>>> import numpy as np
>>> import numpy.linalg as la
>>> np.set_printoptions(suppress=True, linewidth=140)
>>> def rnd(a):
...     return np.round(a, 2) + 0
... 
>>> W0 = np.load("mat.npy")
>>> W0
array([[ 8.01,  2.01,  3.02],
       [ 5.02,  0.99,  2.  ],
       [ 7.99,  2.  ,  2.97],
       [-7.98, -2.  , -3.01]])
>>> M2 = np.array([[6, 5, -2], [-2, 7, 7]])
>>> C = np.kron(M2, W0)
>>> rnd(la.norm(C, 2)), rnd(la.norm(M2, 2) * la.norm(W0, 2))
(np.float64(164.76), np.float64(164.76))
>>> X = np.array([[0, 1, 0], [0, 1, 1], [2, 2, 2]])
>>> X
array([[0, 1, 0],
       [0, 1, 1],
       [2, 2, 2]])
>>> q, vecs = la.qr(X[:, :2])[0], la.qr(X[:, 2:])[0]
>>> s = la.svd(q.T @ vecs, compute_uv=False)
>>> rnd(la.norm(q @ q.T - vecs @ vecs.T, 2))
np.float64(1.0)
>>> (s > 0.9).sum()
np.int64(1)
>>> rnd(s)
array([0.95])
>>> x = np.array([1, 1, 0])
>>> target = X @ x
>>> target
array([1, 1, 4])
>>> rnd(la.solve(X.T, X[2]))
array([0., 0., 1.])
>>> rnd(la.solve(X, X[:, 0]))
array([1., 0., 0.])
>>> rnd(la.solve(X, target))
array([1., 1., 0.])
>>> P = np.triu(np.array([[1, 3, -3], [-1, 2, 2], [1, 3, -2]]), 1) + np.eye(3)
>>> M2 = P @ X @ la.inv(P)
>>> rnd(np.poly(M2))
array([ 1., -3.,  0., -2.])
>>> rnd(la.det(M2))
np.float64(2.0)
>>> F = np.load("x.npy")
>>> rnd(F)
array([[-2.86,  0.87, -0.25],
       [-1.2 ,  0.5 ,  2.71],
       [-2.82,  0.89,  0.52],
       [-0.33, -0.04, -2.98],
       [-1.29,  0.53,  2.66],
       [ 0.62, -0.05,  2.94],
       [-1.98,  0.5 , -2.2 ],
       [-0.95,  0.16, -2.84],
       [ 1.62, -0.62, -2.45],
       [ 2.35, -0.64,  1.76],
       [ 2.69, -0.78,  1.07],
       [-0.65,  0.06, -2.93],
       [ 0.6 , -0.05,  2.94],
       [-2.58,  0.73, -1.34],
       [-1.42,  0.56,  2.58],
       [ 0.48, -0.29, -2.95],
       [-0.05, -0.13, -3.  ],
       [ 2.84, -0.89, -0.34],
       [ 2.55, -0.85, -1.34],
       [-2.04,  0.53, -2.13],
       [-2.8 ,  0.89,  0.59],
       [ 1.77, -0.66, -2.33],
       [ 1.01, -0.44, -2.79],
       [ 2.79, -0.89, -0.66],
       [ 2.01, -0.51,  2.17]])
>>> x = np.array([8, 1, 4])
>>> target = W0 @ x
>>> rnd(la.lstsq(W0, target)[0])
array([8., 1., 4.])
>>> rng = np.random.default_rng(2553)
>>> target = target + 0.3 * rng.normal(size=4)
>>> rnd(target)
array([ 78.03,  49.73,  77.38, -77.88])
>>> b, *_ = la.lstsq(W0, target)
>>> b.round()
array([ 5.,  2., 12.])
